In [1]: import numpy as np

In [2]: from numpy import linalg as LA

In [3]: np.set_printoptions(precision=2, suppress=True, linewidth=100)

In [4]: rd = lambda a: np.round(a, 2) + 0

In [5]: K = np.load("run14.npy")

In [6]: print(K)
[[0. 0. 3. 2. 2.]
 [0. 0. 1. 3. 1.]
 [3. 1. 0. 0. 0.]
 [2. 3. 0. 0. 0.]
 [2. 1. 0. 0. 0.]]

In [7]: # null space of dimension 1

In [8]: rk = LA.matrix_rank(K)

In [9]: rk
Out[9]: np.int64(4)

In [10]: N = LA.svd(K)[2][rk:].T

In [11]: N.shape
Out[11]: (5, 1)

In [12]: arr = np.loadtxt("out1.csv", delimiter=",")

In [13]: arr
Out[13]: 
array([[ 5.,  5.,  5.],
       [ 5., 10., 10.],
       [ 5., 10., 15.]])

In [14]: L = LA.cholesky(arr)

In [15]: print(rd(np.diag(L) ** 2))
[5. 5. 5.]

In [16]: x = np.ones(3)

In [17]: for _ in range(6):
    ...:     x = arr @ x
    ...:     x /= LA.norm(x)
    ...:     print(round(x @ arr @ x, 2))
    ...: 
25.21
25.24
25.24
25.24
25.24
25.24

In [18]: rd(LA.eigvalsh(arr)[-1])
Out[18]: np.float64(25.24)

In [19]: r0 = np.array([-3, 2, -1])

In [20]: A2 = arr + np.outer(r0, np.eye(3)[2])

In [21]: print(A2)
[[ 5.  5.  2.]
 [ 5. 10. 12.]
 [ 5. 10. 14.]]

In [22]: LA.matrix_rank(LA.inv(A2) - LA.inv(arr), tol=1e-8)
Out[22]: np.int64(1)

In [23]: m1 = np.loadtxt("a.csv", delimiter=",")

In [24]: m1
Out[24]: 
array([[ -1. ,   0.3,  -2.9,  -0.1,  -1.2,   1.6],
       [ -0.9,   0.8,   1.3,   0.2,  -0.8,  -1.8],
       [  0.3,  -0.5,  -1.5,   1.1,  -0.2,   0.9],
       [ -1.8,  -0.1,   0.3,   0.1,  -1.7,  -0.9],
       [ -2.1,   0.8,  -0.3,   0.3,   0.8,   0.2],
       [ -1.5,   2.9,   1.3,  -0.1,   0.9,   1.2],
       [  0.5,   0. ,   0.7,   0.8,   0.5,   1.5],
       [  1. ,  -0.8,  -0.6,  -0.5,  -1.1,   0.6],
       [  1.3,   0.2,  -0.8,   0.8,  -1.2,   1.2],
       [  2.8,  -0.3,  -1.3,  -0.1,  -0.7,  -2.7],
       [  1.2,   0. ,  -0.2,  -0.2,   0.5,   0. ],
       [  1.2,  -1.1,  -0.2,  -0.7,  -0.3,   0.6],
       [ -0.4,   1.1,   0.1,   0.7,   0.2,  -0.9],
       [ -1.2,   0.8,  -0.7,   0.5,   0.5,   0.1],
       [-24. ,  26. ,  14. ,  18. ,  -4. ,  -4. ],
       [  1.9,   0.2,   0.9,  -0.8,  -0.9,   1. ],
       [ -0.5,   1.1,  -0.2,  -0.8,  -0.6,   0.1],
       [  0.2,  -1.6,  -1.7,   1.4,  -0.5,  -0.5],
       [ -0.1,  -0.6,  -0.3,   0.6,  -0.9,   0.7],
       [  0. ,   0.4,   2. ,  -1.8,  -1.3,  -0.3],
       [  1.8,   0.8,   0.6,   0.3,   0.4,   0.5]])

In [25]: rng = np.random.default_rng(93915)

In [26]: A2 = m1 + rng.integers(-2, 3, (21, 1)) @ rng.integers(-2, 3, (1, 6))

In [27]: rd(A2)
Out[27]: 
array([[  1. ,  -1.7,  -1.9,   1.9,  -1.2,   2.6],
       [ -4.9,   4.8,  -0.7,  -3.8,  -0.8,  -3.8],
       [ -1.7,   1.5,  -2.5,  -0.9,  -0.2,  -0.1],
       [  0.2,  -2.1,   1.3,   2.1,  -1.7,   0.1],
       [ -2.1,   0.8,  -0.3,   0.3,   0.8,   0.2],
       [ -1.5,   2.9,   1.3,  -0.1,   0.9,   1.2],
       [ -3.5,   4. ,  -1.3,  -3.2,   0.5,  -0.5],
       [ -3. ,   3.2,  -2.6,  -4.5,  -1.1,  -1.4],
       [ -2.7,   4.2,  -2.8,  -3.2,  -1.2,  -0.8],
       [  6.8,  -4.3,   0.7,   3.9,  -0.7,  -0.7],
       [ -0.8,   2. ,  -1.2,  -2.2,   0.5,  -1. ],
       [  5.2,  -5.1,   1.8,   3.3,  -0.3,   2.6],
       [  1.6,  -0.9,   1.1,   2.7,   0.2,   0.1],
       [ -5.2,   4.8,  -2.7,  -3.5,   0.5,  -1.9],
       [-22. ,  24. ,  15. ,  20. ,  -4. ,  -3. ],
       [  1.9,   0.2,   0.9,  -0.8,  -0.9,   1. ],
       [ -4.5,   5.1,  -2.2,  -4.8,  -0.6,  -1.9],
       [ -1.8,   0.4,  -2.7,  -0.6,  -0.5,  -1.5],
       [ -0.1,  -0.6,  -0.3,   0.6,  -0.9,   0.7],
       [  2. ,  -1.6,   3. ,   0.2,  -1.3,   0.7],
       [  5.8,  -3.2,   2.6,   4.3,   0.4,   2.5]])

In [28]: LA.matrix_rank(A2 - m1, tol=1e-8)
Out[28]: np.int64(1)

In [29]: rd(LA.svd(A2 - m1, compute_uv=False))
Out[29]: array([24.82,  0.  ,  0.  ,  0.  ,  0.  ,  0.  ])
